$ python -q
>>> import numpy as np
>>> from numpy import linalg as LA
>>> np.set_printoptions(suppress=True, linewidth=160)
>>> def rnd(a):
...     return np.round(a, 2) + 0
... 
>>> mat = np.load("block13.npy")
>>> print(mat)
[[0 1 1 5 2 4]
 [1 2 2 5 4 0]
 [1 2 6 2 4 1]
 [5 5 2 2 2 3]
 [2 4 4 2 0 3]
 [4 0 1 3 3 4]]
>>> vals, V = LA.eigh(mat)
>>> x0 = np.array([-1, 0, -1, 2, -3, 0])
>>> rnd(LA.eigvalsh(mat[1:, 1:]))
array([-5.14, -1.64,  3.18,  4.23, 13.37])
>>> x0 @ mat @ x0
np.int64(0)
>>> rng = np.random.default_rng(177)
>>> z = rng.permutation(6)
>>> A2 = mat[:, z] * rng.choice([-1, 1], 6)
>>> A2
array([[ 2, -5,  4,  1,  1,  0],
       [ 4, -5,  0,  2,  2,  1],
       [ 4, -2,  1,  6,  2,  1],
       [ 2, -2,  3,  2,  5,  5],
       [ 0, -2,  3,  4,  4,  2],
       [ 3, -3,  4,  1,  0,  4]])
>>> U, _, Vt = LA.svd(mat.T @ A2)
>>> z
array([4, 3, 5, 2, 1, 0])
>>> rnd(U @ Vt)
array([[ 0.,  0.,  0.,  0.,  0.,  1.],
       [ 0.,  0.,  0.,  0.,  1.,  0.],
       [ 0.,  0.,  0.,  1.,  0.,  0.],
       [ 0., -1.,  0.,  0.,  0.,  0.],
       [ 1.,  0.,  0.,  0.,  0.,  0.],
       [ 0.,  0.,  1.,  0.,  0.,  0.]])
>>> def softmax(z):
...     e = np.exp(z - z.max(axis=-1, keepdims=True))
...     return e / e.sum(axis=-1, keepdims=True)
... 
>>> rnd(softmax(mat[3]))
array([0.44, 0.44, 0.02, 0.02, 0.02, 0.06])
>>> print(rnd(softmax(mat).sum(axis=1)))
[1. 1. 1. 1. 1. 1.]
>>> rnd(softmax(mat[3] + 3))
array([0.44, 0.44, 0.02, 0.02, 0.02, 0.06])
>>> scores = mat @ mat.T / np.sqrt(6)
>>> softmax(scores).round(6).argmax(axis=1)
array([0, 1, 2, 3, 3, 5])
>>> r0 = np.array([7, 7])
>>> np.polyval(r0, mat[0])
array([ 7, 14, 14, 42, 21, 35])
>>> vals, V = LA.eigh(mat)
>>> rnd(V.T @ mat @ V)
array([[-5.84,  0.  ,  0.  ,  0.  ,  0.  ,  0.  ],
       [ 0.  , -3.66,  0.  ,  0.  ,  0.  ,  0.  ],
       [ 0.  ,  0.  , -0.79,  0.  ,  0.  ,  0.  ],
       [ 0.  ,  0.  ,  0.  ,  3.2 ,  0.  ,  0.  ],
       [ 0.  ,  0.  ,  0.  ,  0.  ,  5.57,  0.  ],
       [ 0.  ,  0.  ,  0.  ,  0.  ,  0.  , 15.52]])
>>> rnd(vals)
array([-5.84, -3.66, -0.79,  3.2 ,  5.57, 15.52])
>>> rnd(LA.eigvalsh(mat + -3 * np.eye(6)))
array([-8.84, -6.66, -3.79,  0.2 ,  2.57, 12.52])
>>> rnd(vals.sum()), np.trace(mat)
(np.float64(14.0), np.int64(14))
>>> q, _ = LA.qr(np.array([[1.8, -0.8, 1.0, -0.9],
...     [-0.5, -1.1, 0.8, 0.5],
...     [-0.5, 1.0, 0.0, 1.8],
...     [-0.1, -1.3, -0.9, 0.2]]))
>>> feats = q[:, :4]
>>> rnd(feats)
array([[-0.93, -0.1 , -0.21,  0.29],
       [ 0.26, -0.62, -0.73,  0.1 ],
       [ 0.26,  0.41, -0.15,  0.86],
       [ 0.05, -0.66,  0.63,  0.41]])
>>> A2 = LA.inv(feats)
>>> rnd(A2)
array([[-0.93,  0.26,  0.26,  0.05],
       [-0.1 , -0.62,  0.41, -0.66],
       [-0.21, -0.73, -0.15,  0.63],
       [ 0.29,  0.1 ,  0.86,  0.41]])
>>> rnd(LA.det(feats) * LA.det(A2))
np.float64(1.0)
>>> np.allclose(A2, feats.T)
True
>>> rnd(LA.slogdet(feats)[0])
np.float64(-1.0)
>>> x0 = np.array([0, 1, -1, 2])
>>> h1 = np.maximum(A2 @ x0, 0)
>>> rnd(np.maximum(A2 @ x0, 0) - np.maximum(-A2 @ x0, 0))
array([ 0.1 , -2.35,  0.68,  0.04])
>>> np.flatnonzero(h1 > 1e-9)
array([0, 2, 3])
>>> rnd(A2 * (h1 > 1e-9)[:, None])
array([[-0.93,  0.26,  0.26,  0.05],
       [ 0.  ,  0.  ,  0.  ,  0.  ],
       [-0.21, -0.73, -0.15,  0.63],
       [ 0.29,  0.1 ,  0.86,  0.41]])
>>> K = np.loadtxt("x.csv", delimiter=",")
>>> K
array([[ 0.87, -0.98, -0.07, -0.19],
       [ 0.88, -1.02,  0.08, -0.07],
       [-1.77,  1.65, -0.22,  0.04],
       [ 1.37, -1.42,  0.2 , -0.02],
       [-1.27,  1.1 , -0.2 ,  0.11],
       [ 1.2 , -1.24, -0.12,  0.08],
       [ 1.23, -1.26,  0.01,  0.04],
       [-0.91,  0.35,  0.1 , -0.16],
       [-4.41,  4.03, -0.01,  0.17],
       [-2.99,  3.01, -0.04,  0.1 ],
       [-1.01,  1.03, -0.07, -0.14]])
>>> q, R = LA.qr(K)
>>> rnd(q @ R)
array([[ 0.87, -0.98, -0.07, -0.19],
       [ 0.88, -1.02,  0.08, -0.07],
       [-1.77,  1.65, -0.22,  0.04],
       [ 1.37, -1.42,  0.2 , -0.02],
       [-1.27,  1.1 , -0.2 ,  0.11],
       [ 1.2 , -1.24, -0.12,  0.08],
       [ 1.23, -1.26,  0.01,  0.04],
       [-0.91,  0.35,  0.1 , -0.16],
       [-4.41,  4.03, -0.01,  0.17],
       [-2.99,  3.01, -0.04,  0.1 ],
       [-1.01,  1.03, -0.07, -0.14]])
>>> rnd(abs(R[0, 0])), rnd(LA.norm(K[:, 0]))
(np.float64(6.43), np.float64(6.43))
>>> np.allclose(R.T @ R, K.T @ K)
True
>>> q.shape, R.shape
((11, 4), (4, 4))
>>> print(np.trace(q @ q.T))
4.0
>>> data = np.loadtxt("case4.csv", delimiter=",")
>>> rnd(data)
array([[ -8.54,  -1.78,   4.57,   0.69, -14.9 ],
       [ -7.98,  -1.74,   4.33,   0.78, -14.05],
       [ -6.64,  -1.63,   3.7 ,   0.98, -11.97],
       [ -6.42,  -1.61,   3.59,   1.01, -11.63],
       [ -6.02,  -1.58,   3.4 ,   1.05, -10.99],
       [ -5.58,  -1.53,   3.17,   1.1 , -10.28],
       [ -4.38,  -1.4 ,   2.53,   1.18,  -8.31],
       [ -3.5 ,  -1.28,   2.01,   1.18,  -6.79],
       [ -2.93,  -1.19,   1.65,   1.15,  -5.77],
       [ -2.62,  -1.14,   1.44,   1.11,  -5.2 ],
       [ -2.04,  -1.01,   1.03,   1.01,  -4.08],
       [ -1.25,  -0.76,   0.4 ,   0.72,  -2.41],
       [ -1.02,  -0.66,   0.21,   0.58,  -1.9 ],
       [ -0.69,  -0.46,  -0.04,   0.32,  -1.1 ],
       [ -0.62,  -0.41,  -0.07,   0.27,  -0.96],
       [ -0.5 ,  -0.32,  -0.11,   0.17,  -0.71],
       [ -0.38,  -0.23,  -0.12,   0.1 ,  -0.49],
       [ -0.36,  -0.22,  -0.12,   0.09,  -0.46],
       [ -0.34,  -0.2 ,  -0.12,   0.07,  -0.42],
       [ -0.28,  -0.16,  -0.11,   0.05,  -0.33],
       [ -0.17,  -0.09,  -0.08,   0.02,  -0.19],
       [  0.04,   0.02,   0.02,   0.  ,   0.04],
       [  0.1 ,   0.05,   0.05,   0.01,   0.1 ],
       [  0.28,   0.12,   0.15,   0.03,   0.25],
       [  0.3 ,   0.13,   0.16,   0.04,   0.26],
       [  0.57,   0.22,   0.33,   0.11,   0.47],
       [  1.07,   0.36,   0.62,   0.3 ,   0.81],
       [  2.42,   0.61,   1.36,   0.97,   1.68],
       [  2.97,   0.69,   1.63,   1.27,   2.03],
       [  3.14,   0.71,   1.72,   1.36,   2.13],
       [  3.43,   0.75,   1.86,   1.53,   2.32],
       [  5.23,   0.93,   2.68,   2.56,   3.49],
       [  8.45,   1.18,   3.97,   4.44,   5.66],
       [  8.75,   1.2 ,   4.08,   4.62,   5.86],
       [  9.04,   1.22,   4.19,   4.79,   6.07],
       [  9.9 ,   1.27,   4.51,   5.29,   6.66],
       [ 11.37,   1.36,   5.03,   6.17,   7.69],
       [ 13.76,   1.48,   5.84,   7.59,   9.4 ],
       [ 14.24,   1.5 ,   6.  ,   7.87,   9.74],
       [ 14.73,   1.52,   6.16,   8.16,  10.1 ],
       [ 18.4 ,   1.68,   7.3 ,  10.34,  12.78],
       [ 19.61,   1.72,   7.66,  11.05,  13.67]])
>>> print(LA.lstsq(data[:-1].T, data[-1])[2])
3
>>> np.unique(data.round(6), axis=0).shape
(42, 5)
